% ipython --no-banner

In [1]: import numpy as np

In [2]: from numpy import linalg as LA

In [3]: np.set_printoptions(precision=3, suppress=True, linewidth=100, floatmode="fixed")

In [4]: arr = np.load("w.npy")

In [5]: arr
Out[5]: 
array([[ 0,  0, 13,  0],
       [ 1,  0,  1,  1],
       [ 0,  0,  4,  0],
       [26,  0,  0, 26],
       [ 0,  0, 16,  0],
       [ 0,  0, 13,  0],
       [26,  0,  0, 26],
       [ 0,  0,  7,  0],
       [ 0,  0, 16,  0],
       [11,  0,  0, 11],
       [11,  0,  0, 11],
       [ 0,  0,  4,  0],
       [ 0,  0, 10,  0],
       [26,  0,  0, 26],
       [ 1,  0,  1,  1],
       [ 6,  0,  0,  6],
       [16,  0,  0, 16],
       [ 6,  0,  0,  6]])

In [6]: # rows 0 and 5 are equal

In [7]: np.unique(arr.round(6), axis=0).shape
Out[7]: (10, 4)

In [8]: np.round(arr @ LA.pinv(arr) @ arr, 3) + 0
Out[8]: 
array([[ 0.000,  0.000, 13.000,  0.000],
       [ 1.000,  0.000,  1.000,  1.000],
       [ 0.000,  0.000,  4.000,  0.000],
       [26.000,  0.000,  0.000, 26.000],
       [ 0.000,  0.000, 16.000,  0.000],
       [ 0.000,  0.000, 13.000,  0.000],
       [26.000,  0.000,  0.000, 26.000],
       [ 0.000,  0.000,  7.000,  0.000],
       [ 0.000,  0.000, 16.000,  0.000],
       [11.000,  0.000,  0.000, 11.000],
       [11.000,  0.000,  0.000, 11.000],
       [ 0.000,  0.000,  4.000,  0.000],
       [ 0.000,  0.000, 10.000,  0.000],
       [26.000,  0.000,  0.000, 26.000],
       [ 1.000,  0.000,  1.000,  1.000],
       [ 6.000,  0.000,  0.000,  6.000],
       [16.000,  0.000,  0.000, 16.000],
       [ 6.000,  0.000,  0.000,  6.000]])

In [9]: round(np.trace(LA.pinv(arr) @ arr), 3)
Out[9]: np.float64(2.0)

In [10]: J = np.load("block14.npy")

In [11]: J
Out[11]: 
array([[-2, -7,  5,  6],
       [ 0, -4, -6,  2],
       [ 0,  0,  8,  1],
       [ 0,  0,  0, -5]])

In [12]: def softmax(z):
    ...:     e = np.exp(z - z.max(axis=-1, keepdims=True))
    ...:     return e / e.sum(axis=-1, keepdims=True)
    ...: 

In [13]: softmax(J).sum(axis=1)
Out[13]: array([1.000, 1.000, 1.000, 1.000])

In [14]: np.round(softmax(J[1] + 3), 3) + 0
Out[14]: array([0.119, 0.002, 0.000, 0.879])

In [15]: np.round(softmax(J[1]), 3) + 0
Out[15]: array([0.119, 0.002, 0.000, 0.879])

In [16]: S = J @ J.T / np.sqrt(4)

In [17]: np.round(softmax(S)[1] @ J, 3) + 0
Out[17]: array([ 0.000, -4.000, -6.000,  2.000])

In [18]: np.round(softmax(S + np.triu(np.full(S.shape, -np.inf), 1)), 3) + 0
Out[18]: 
array([[1.000, 0.000, 0.000, 0.000],
       [0.000, 1.000, 0.000, 0.000],
       [0.000, 0.000, 1.000, 0.000],
       [0.000, 0.000, 0.000, 1.000]])

In [19]: round(LA.norm(J[1] - J[3]), 3)
Out[19]: np.float64(10.05)

In [20]: LA.norm(J, axis=0)
Out[20]: array([ 2.000,  8.062, 11.180,  8.124])

In [21]: LA.norm(J, axis=1).argmax()
Out[21]: np.int64(0)
